% ipython --no-banner

In [1]: import numpy as np

In [2]: np.set_printoptions(precision=1, suppress=True, linewidth=100)

In [3]: rng = np.random.default_rng(218)

In [4]: arr = np.eye(4, dtype=int)[rng.permutation(4)] * np.array([1, -2, -2, 2])

In [5]: print(arr)
[[ 0  0  0  2]
 [ 0 -2  0  0]
 [ 0  0 -2  0]
 [ 1  0  0  0]]

In [6]: print((np.linalg.matrix_power((arr != 0) + (arr.T != 0) + np.eye(4), 4) > 0).astype(int))
[[1 0 0 1]
 [0 1 0 0]
 [0 0 1 0]
 [1 0 0 1]]

In [7]: q, r_ = np.linalg.qr(arr)

In [8]: print(q.T @ q)
[[1. 0. 0. 0.]
 [0. 1. 0. 0.]
 [0. 0. 1. 0.]
 [0. 0. 0. 1.]]

In [9]: print(q)
[[ 0.  0.  0. -1.]
 [-0.  1.  0.  0.]
 [-0. -0.  1.  0.]
 [-1. -0. -0.  0.]]

In [10]: print(np.trace(q @ q.T))
4.0

In [11]: print(np.abs(np.diag(r_)))
[1. 2. 2. 2.]

In [12]: q, _ = np.linalg.qr(np.array([[0.1], [-1.1], [0.6], [1.2]]))

In [13]: X = q @ q.T

In [14]: print(X.round(1) + 0)
[[ 0.   0.   0.   0. ]
 [ 0.   0.4 -0.2 -0.4]
 [ 0.  -0.2  0.1  0.2]
 [ 0.  -0.4  0.2  0.5]]

In [15]: Y = X + rng.integers(-2, 3, (4, 1)) @ rng.integers(-2, 3, (1, 4))

In [16]: print(Y.round(1) + 0)
[[ 0.   0.   0.   0. ]
 [ 0.   0.4 -0.2 -0.4]
 [ 1.   1.8 -1.9 -0.8]
 [ 2.   3.6 -3.8 -1.5]]

In [17]: print(np.round(np.linalg.svd(Y - X, compute_uv=False), 1) + 0)
[7.1 0.  0.  0. ]

In [18]: print(np.linalg.matrix_rank(Y - X, tol=1e-8))
1

In [19]: print(np.abs(Y - X).sum(axis=1))
[ 0.  0.  6. 12.]

In [20]: x = np.array([0, 0, -2, -2])

In [21]: print(np.linalg.eigvalsh(2 * X - np.eye(4)))
[-1. -1. -1.  1.]

In [22]: print(np.round(np.eye(4) - X, 1) + 0)
[[ 1.   0.   0.   0. ]
 [ 0.   0.6  0.2  0.4]
 [ 0.   0.2  0.9 -0.2]
 [ 0.   0.4 -0.2  0.5]]

In [23]: print(round((x - X @ x) @ (X @ x), 1))
0.0

In [24]: print(X @ X @ x)
[-0.1  1.3 -0.7 -1.4]

In [25]: r = np.linalg.matrix_rank(X)

In [26]: print(r)
1

In [27]: null = np.linalg.svd(X)[2][r:].T

In [28]: print(np.round(null @ null.T, 1) + 0)
[[ 1.   0.   0.   0. ]
 [ 0.   0.6  0.2  0.4]
 [ 0.   0.2  0.9 -0.2]
 [ 0.   0.4 -0.2  0.5]]

In [29]: print(np.allclose(X @ null, 0))
True

In [30]: print(np.linalg.matrix_rank(X.T @ X), np.linalg.matrix_rank(X @ X.T))
1 1

In [31]: proj = np.triu(np.array([[-2, 3, 2, 1], [2, 2, 0, 3], [1, -1, -1, -2], [-2, 3, -2, 2]]), 1) + np.eye(4)

In [32]: Y = proj @ X @ np.linalg.inv(proj)

In [33]: print(Y.round(1) + 0)
[[ 0.   0.4 -0.1 -1.6]
 [ 0.1 -1.2  0.3  5. ]
 [-0.1  0.8 -0.2 -3.6]
 [ 0.  -0.6  0.2  2.4]]

In [34]: print(round(float(np.trace(Y)), 1), np.trace(X))
1.0 1.0

In [35]: print(round(float(np.linalg.det(Y)), 1))
0.0

In [36]: J = np.load("test13.npy")

In [37]: print(J)
[[-2 -2]
 [-2 -4]]

In [38]: # symmetric

In [39]: q, r_ = np.linalg.qr(J)

In [40]: print(np.abs(np.diag(r_)))
[2.8 1.4]

In [41]: print(q @ r_)
[[-2. -2.]
 [-2. -4.]]

In [42]: print(np.allclose(r_.T @ r_, J.T @ J))
True

In [43]: print(np.round(q.T @ q, 1) + 0)
[[1. 0.]
 [0. 1.]]

In [44]: q, vecs = np.linalg.qr(J[:, :1])[0], np.linalg.qr(J[:, 1:])[0]

In [45]: sigma = np.linalg.svd(q.T @ vecs, compute_uv=False)

In [46]: print(np.degrees(np.arccos(sigma.clip(0, 1))))
[18.4]

In [47]: print(round(float(np.linalg.norm(q @ q.T - vecs @ vecs.T, 2)), 1))
0.3

In [48]: Y = np.array([[3, 0, -3, -1], [2, 3, 3, 1], [-2, 3, 0, -1], [-1, 3, 1, 0]])

In [49]: feats = np.tril(Y)

In [50]: print(feats)
[[ 3  0  0  0]
 [ 2  3  0  0]
 [-2  3  0  0]
 [-1  3  1  0]]

In [51]: # null space of dimension 1

In [52]: Y = feats + rng.integers(-2, 3, (4, 3)) @ rng.integers(-2, 3, (3, 4))

In [53]: print(Y)
[[ 7 -2  5  2]
 [-2 -1 -5  2]
 [-4  6 -2 -2]
 [ 3 -5  3  4]]

In [54]: print(np.round(np.linalg.svd(Y - feats, compute_uv=False), 1) + 0)
[12.3  8.8  1.2  0. ]

In [55]: print(np.abs(Y - feats).sum(axis=1))
[13 15  9 18]

In [56]: print(np.linalg.matrix_rank(Y - feats, tol=1e-8))
3

In [57]: left, sigma, vt = np.linalg.svd(feats, full_matrices=False)

In [58]: print(sigma)
[5.3 4.1 0.8 0. ]

In [59]: print(np.round(left.T @ feats @ vt.T, 1) + 0)
[[5.3 0.  0.  0. ]
 [0.  4.1 0.  0. ]
 [0.  0.  0.8 0. ]
 [0.  0.  0.  0. ]]

In [60]: print(np.abs(left[:, 0]).round(6).argmax())
2

In [61]: print(np.round(np.sqrt((sigma ** 2).sum()), 1), np.round(np.linalg.norm(feats), 1))
6.8 6.8

In [62]: th = np.radians(60)

In [63]: r_ = np.eye(4)

In [64]: r_[0, 0] = r_[1, 1] = np.cos(th)

In [65]: r_[0, 1], r_[1, 0] = -np.sin(th), np.sin(th)

In [66]: print(r_)
[[ 0.5 -0.9  0.   0. ]
 [ 0.9  0.5  0.   0. ]
 [ 0.   0.   1.   0. ]
 [ 0.   0.   0.   1. ]]

In [67]: Y = feats @ r_.T

In [68]: print(np.linalg.svd(feats, compute_uv=False), np.linalg.svd(Y, compute_uv=False))
[5.3 4.1 0.8 0. ] [5.3 4.1 0.8 0. ]

In [69]: print(np.allclose(np.linalg.norm(feats, axis=1), np.linalg.norm(Y, axis=1)))
True

In [70]: print(round(float(np.linalg.det(r_)), 1), np.trace(r_))
1.0 3.0

In [71]: print(np.allclose(feats @ feats.T, Y @ Y.T))
True

In [72]: print(np.linalg.cond(feats) > 100)
True

In [73]: print(round(float(np.linalg.norm(feats, 2) / np.linalg.norm(feats)), 1))
0.8

In [74]: print(np.argsort(-np.linalg.norm(feats, axis=0).round(6), kind="stable")[:3])
[1 0 2]

In [75]: M = np.load("data.npy")

In [76]: print(M)
[[ 0.7 -0.7  0. ]
 [ 0.7  0.7  0. ]
 [ 0.   0.   1. ]]

In [77]: q, r_ = np.linalg.qr(M)

In [78]: print(np.round(q.T @ q, 1) + 0)
[[1. 0. 0.]
 [0. 1. 0.]
 [0. 0. 1.]]

In [79]: print(np.trace(q @ q.T))
3.0

In [80]: print(abs(r_[0, 0]), np.round(np.linalg.norm(M[:, 0]), 1))
1.0 1.0

In [81]: print(q.shape, r_.shape)
(3, 3) (3, 3)

In [82]: lab = rng.permutation(3)

In [83]: Y = M[:, lab] * rng.choice([-1, 1], 3)

In [84]: print(Y)
[[-0.   0.7  0.7]
 [-0.   0.7 -0.7]
 [-1.   0.  -0. ]]

In [85]: left, _, vt = np.linalg.svd(M.T @ Y)

In [86]: print(lab)
[2 0 1]

In [87]: print(np.linalg.svd(Y, compute_uv=False))
[1. 1. 1.]

In [88]: print(np.round(Y.T @ Y, 1) + 0)
[[1. 0. 0.]
 [0. 1. 0.]
 [0. 0. 1.]]

In [89]: print(Y[:, 2] @ Y[:, 0])
0.0

In [90]: lab = rng.permutation(3)

In [91]: print(lab)
[0 2 1]

In [92]: Y = M[lab][:, lab]

In [93]: print(Y)
[[ 0.7  0.  -0.7]
 [ 0.   1.   0. ]
 [ 0.7  0.   0.7]]

In [94]: print(round(float(np.linalg.det(Y)), 1), round(float(np.linalg.det(M[lab])), 1))
1.0 -1.0

In [95]: print(np.diag(Y))
[0.7 1.  0.7]

In [96]: K, _ = np.linalg.qr(np.array([[-0.1, 0.2, -1.2], [-1.3, -1.5, -2.1], [1.0, 1.5, -0.1]]))

In [97]: print(K)
[[-0.1  0.8 -0.6]
 [-0.8  0.4  0.5]
 [ 0.6  0.5  0.6]]

In [98]: # columns are unit length and at right angles

In [99]: Y = K + rng.integers(-2, 3, (3, 1)) @ rng.integers(-2, 3, (1, 3))

In [100]: print(Y)
[[ 3.9  4.8  3.4]
 [-4.8 -3.6 -3.5]
 [-3.4 -3.5 -3.4]]

In [101]: print(Y - K)
[[ 4.  4.  4.]
 [-4. -4. -4.]
 [-4. -4. -4.]]

In [102]: print(np.round(np.linalg.svd(Y - K, compute_uv=False), 1) + 0)
[12.  0.  0.]

In [103]: q, vecs = np.linalg.qr(K[:, :1])[0], np.linalg.qr(K[:, 1:])[0]

In [104]: sigma = np.linalg.svd(q.T @ vecs, compute_uv=False)

In [105]: print(round(np.linalg.norm(q @ q.T - vecs @ vecs.T, 2), 1))
1.0

In [106]: print(sigma.round(1) + 0)
[0.]

In [107]: print((sigma > 0.9).sum())
0

In [108]: x = np.array([3, -1, -1])

In [109]: h = np.maximum(K @ x, 0)

In [110]: print(np.maximum(K @ (3 * x), 0))
[0.  0.  2.1]

In [111]: print(np.tanh(K @ x))
[-0.3 -1.   0.6]

In [112]: print(K.T @ h)
[0.4 0.4 0.4]

In [113]: F = np.array([[-3.7, 1.9, 1.5],
     ...:     [2.2, 6.0, 1.9],
     ...:     [-1.9, 0.6, -0.3],
     ...:     [-6.5, -6.6, 1.5],
     ...:     [-0.9, -0.8, 0.0],
     ...:     [-5.5, 2.8, 3.3],
     ...:     [6.1, 2.7, 5.0],
     ...:     [5.3, -4.9, 3.9],
     ...:     [-5.2, 0.0, -3.2],
     ...:     [4.4, 0.5, -3.9],
     ...:     [-2.0, -3.0, 1.7]])

In [114]: proj = F @ np.linalg.solve(F.T @ F, F.T)

In [115]: print(np.linalg.matrix_rank(np.eye(11) - proj))
8

In [116]: print(np.allclose(proj @ proj, proj))
True

In [117]: print(np.trace(proj))
3.0

In [118]: print(np.round(np.diag(proj), 1) + 0)
[0.2 0.3 0.  0.5 0.  0.4 0.4 0.5 0.2 0.3 0.1]
